% python3 -q
>>> import numpy as np
>>> np.set_printoptions(suppress=True, linewidth=200)
>>> X = np.loadtxt("w.csv", delimiter=",")
>>> X
array([[0., 1., 0., 0., 0., 1., 0., 0., 0.],
       [1., 0., 0., 0., 0., 1., 0., 0., 0.],
       [0., 0., 0., 0., 0., 0., 0., 0., 1.],
       [0., 0., 0., 0., 1., 0., 1., 1., 1.],
       [0., 0., 0., 1., 0., 0., 1., 1., 1.],
       [1., 1., 0., 0., 0., 0., 0., 0., 0.],
       [0., 0., 0., 1., 1., 0., 0., 1., 1.],
       [0., 0., 0., 1., 1., 0., 1., 0., 1.],
       [0., 0., 1., 1., 1., 0., 1., 1., 0.]])
>>> rng = np.random.default_rng(95384)
>>> B = X + rng.integers(-2, 3, (9, 8)) @ rng.integers(-2, 3, (8, 9))
>>> B
array([[ -5.,   1.,  -5.,   2.,  10.,  -5.,  -7.,  -1.,  -1.],
       [ -1.,  -4.,  -2.,  10.,   1.,   4.,   6.,   3.,   9.],
       [ -1.,   4., -11.,   1.,   1.,  -8.,   2.,  -8.,   3.],
       [ -6.,   4.,   0.,  -8.,   8., -11., -11.,  -1.,  -6.],
       [ -3.,   2.,  -3.,  -1.,   2.,  -1.,  -2.,   0.,   1.],
       [ -9.,   0.,  -6.,  -6.,  -3.,   2.,   1.,  -3.,   3.],
       [ -3.,  -2.,  -3.,   7.,  -4.,   2.,   7.,  -3.,   4.],
       [  0.,   2.,  -1.,   1.,   3.,  -1.,  -1.,   6.,   5.],
       [ -1.,  -6.,  10.,   1.,   0.,   0.,   2.,   0.,  -4.]])
>>> B - X
array([[ -5.,   0.,  -5.,   2.,  10.,  -6.,  -7.,  -1.,  -1.],
       [ -2.,  -4.,  -2.,  10.,   1.,   3.,   6.,   3.,   9.],
       [ -1.,   4., -11.,   1.,   1.,  -8.,   2.,  -8.,   2.],
       [ -6.,   4.,   0.,  -8.,   7., -11., -12.,  -2.,  -7.],
       [ -3.,   2.,  -3.,  -2.,   2.,  -1.,  -3.,  -1.,   0.],
       [-10.,  -1.,  -6.,  -6.,  -3.,   2.,   1.,  -3.,   3.],
       [ -3.,  -2.,  -3.,   6.,  -5.,   2.,   7.,  -4.,   3.],
       [  0.,   2.,  -1.,   0.,   2.,  -1.,  -2.,   6.,   4.],
       [ -1.,  -6.,   9.,   0.,  -1.,   0.,   1.,  -1.,  -4.]])
>>> np.abs(B - X).sum(axis=1)
array([37., 40., 38., 57., 17., 35., 35., 18., 23.])
>>> np.linalg.matrix_rank(B - X, tol=1e-8)
np.int64(8)
>>> X.sum(axis=0)
array([2., 2., 1., 4., 4., 2., 4., 4., 5.])
>>> Lm = np.diag(X.sum(axis=1)) - X
>>> np.linalg.matrix_rank(Lm)
np.int64(7)
>>> round(np.linalg.det(Lm[1:, 1:]))
0
>>> Lm
array([[ 2., -1.,  0.,  0.,  0., -1.,  0.,  0.,  0.],
       [-1.,  2.,  0.,  0.,  0., -1.,  0.,  0.,  0.],
       [ 0.,  0.,  1.,  0.,  0.,  0.,  0.,  0., -1.],
       [ 0.,  0.,  0.,  4., -1.,  0., -1., -1., -1.],
       [ 0.,  0.,  0., -1.,  4.,  0., -1., -1., -1.],
       [-1., -1.,  0.,  0.,  0.,  2.,  0.,  0.,  0.],
       [ 0.,  0.,  0., -1., -1.,  0.,  4., -1., -1.],
       [ 0.,  0.,  0., -1., -1.,  0., -1.,  4., -1.],
       [ 0.,  0., -1., -1., -1.,  0., -1., -1.,  5.]])
>>> evals, V = np.linalg.eigh(X)
>>> x0 = np.array([0, 2, 1, 1, 2, 2, 2, 0, 2])
>>> np.round(V * np.abs(evals) @ V.T, 2)
array([[ 1.33,  0.33,  0.  ,  0.  ,  0.  ,  0.33,  0.  ,  0.  ,  0.  ],
       [ 0.33,  1.33,  0.  ,  0.  ,  0.  ,  0.33,  0.  ,  0.  ,  0.  ],
       [ 0.  ,  0.  ,  0.81,  0.27,  0.27,  0.  ,  0.27,  0.27, -0.23],
       [ 0.  ,  0.  ,  0.27,  1.59,  0.59,  0.  ,  0.59,  0.59,  0.58],
       [ 0.  ,  0.  ,  0.27,  0.59,  1.59,  0.  ,  0.59,  0.59,  0.58],
       [ 0.33,  0.33,  0.  ,  0.  ,  0.  ,  1.33,  0.  ,  0.  ,  0.  ],
       [ 0.  ,  0.  ,  0.27,  0.59,  0.59,  0.  ,  1.59,  0.59,  0.58],
       [ 0.  ,  0.  ,  0.27,  0.59,  0.59,  0.  ,  0.59,  1.59,  0.58],
       [ 0.  ,  0.  , -0.23,  0.58,  0.58,  0.  ,  0.58,  0.58,  1.89]])
>>> (np.sign(V[:, -1].round(6)) == np.sign(V[0, -1].round(6))).astype(int)
array([1, 1, 0, 0, 0, 1, 0, 0, 0])
>>> round(float(x0 @ X @ x0 / (x0 @ x0)), 2), round(float(evals[0]), 2), round(evals[-1], 2)
(2.18, -1.53, np.float64(4.05))
>>> x0 = np.array([2, -2, 1, 1, 0, 1, 3, 3, 1])
>>> target = X @ x0
>>> coef, lr = np.zeros(9), 1 / np.linalg.norm(X, 2) ** 2
>>> for i in range(200):
...     coef -= lr * X.T @ (X @ coef - target)
...     if i % 50 == 0: print(i, round(np.linalg.norm(X @ coef - target), 2))
... 
0 3.99
50 0.16
100 0.02
150 0.01
>>> coef.round(2) + 0
array([ 2.  , -2.  ,  0.99,  1.  ,  0.  ,  1.  ,  3.  ,  3.  ,  1.  ])
>>> print(np.round(np.linalg.cond(X), 2))
8.39
>>> A = np.array([[1, -1, -1, 1, -1, 1, 1, -1],
...     [1, 1, 1, 1, 1, 1, 1, 1],
...     [1, -1, 1, -1, 1, -1, 1, -1],
...     [1, 1, -1, -1, 1, 1, -1, -1],
...     [1, 1, -1, -1, -1, -1, 1, 1],
...     [1, -1, -1, 1, 1, -1, -1, 1]])
>>> X @ X
array([[2., 1., 0., 0., 0., 1., 0., 0., 0.],
       [1., 2., 0., 0., 0., 1., 0., 0., 0.],
       [0., 0., 1., 1., 1., 0., 1., 1., 0.],
       [0., 0., 1., 4., 3., 0., 3., 3., 3.],
       [0., 0., 1., 3., 4., 0., 3., 3., 3.],
       [1., 1., 0., 0., 0., 2., 0., 0., 0.],
       [0., 0., 1., 3., 3., 0., 4., 3., 3.],
       [0., 0., 1., 3., 3., 0., 3., 4., 3.],
       [0., 0., 0., 3., 3., 0., 3., 3., 5.]])
>>> M = np.array([[0, 0, 0, 1], [0, 1, 0, 0], [1, 0, 0, 0], [0, 0, 1, 0]])
>>> M.sum(axis=1)
array([1, 1, 1, 1])
>>> M @ np.ones(4)
array([1., 1., 1., 1.])
>>> pr = np.eye(4)[2]
>>> for _ in range(6):
...     pr = pr @ M
...     print(pr.round(2))
... 
[1. 0. 0. 0.]
[0. 0. 0. 1.]
[0. 0. 1. 0.]
[1. 0. 0. 0.]
[0. 0. 0. 1.]
[0. 0. 1. 0.]
>>> t3 = np.stack([M, -1 * M, M[::-1]])
>>> np.linalg.matrix_rank(t3)
array([4, 4, 4])
>>> np.round(np.linalg.det(t3), 2)
array([1., 1., 1.])
>>> print(t3.shape)
(3, 4, 4)
>>> np.round(np.linalg.norm(t3, axis=(1, 2)), 2)
array([2., 2., 2.])
>>> np.einsum("bij,cij->bc", t3, t3)
array([[ 4, -4,  0],
       [-4,  4,  0],
       [ 0,  0,  4]])
>>> t3.sum(axis=0)
array([[0, 0, 1, 0],
       [1, 0, 0, 0],
       [0, 1, 0, 0],
       [0, 0, 0, 1]])
>>> np.linalg.matrix_rank(t3.reshape(3, -1))
np.int64(2)
>>> round(float(np.linalg.eigvals(M).sum().real), 2)
1.0
>>> round(np.linalg.det(2 * M), 2), round(np.linalg.det(M), 2)
(np.float64(16.0), np.float64(1.0))
>>> idx = rng.permutation(4)
>>> idx
array([0, 2, 3, 1])
>>> B = M[idx][:, idx]
>>> np.diag(B)
array([0, 0, 0, 1])
>>> round(float(np.linalg.det(B)), 2), round(float(np.linalg.det(M[idx])), 2)
(1.0, 1.0)
>>> np.round(np.sort(np.abs(np.linalg.eigvals(B))), 2)
array([1., 1., 1., 1.])
>>> np.allclose(B, M)
False
>>> np.trace(B)
np.int64(1)
>>> x0 = np.array([4, -7, -5, 3])
>>> np.round(np.sort(np.abs(np.degrees(np.angle(np.linalg.eigvals(M))))), 2)
array([  0.,   0., 120., 120.])
>>> round(float(np.linalg.norm(x0)), 2), np.round(np.linalg.norm(M @ x0), 2)
(9.95, np.float64(9.95))
>>> m1 = np.loadtxt("test5.csv", delimiter=",")
>>> m1
array([[0., 1., 4., 4., 5., 3.],
       [3., 0., 1., 4., 4., 5.],
       [5., 3., 0., 1., 4., 4.],
       [4., 5., 3., 0., 1., 4.],
       [4., 4., 5., 3., 0., 1.],
       [1., 4., 4., 5., 3., 0.]])
>>> print((m1 @ m1)[0])
[62. 64. 50. 38. 33. 42.]
>>> np.round(np.sort(np.abs(np.fft.fft(m1[0]))), 2), np.round(np.sort(np.linalg.svd(m1, compute_uv=False)), 2)
(array([ 1.  ,  2.65,  2.65,  7.  ,  7.  , 17.  ]), array([ 1.  ,  2.65,  2.65,  7.  ,  7.  , 17.  ]))
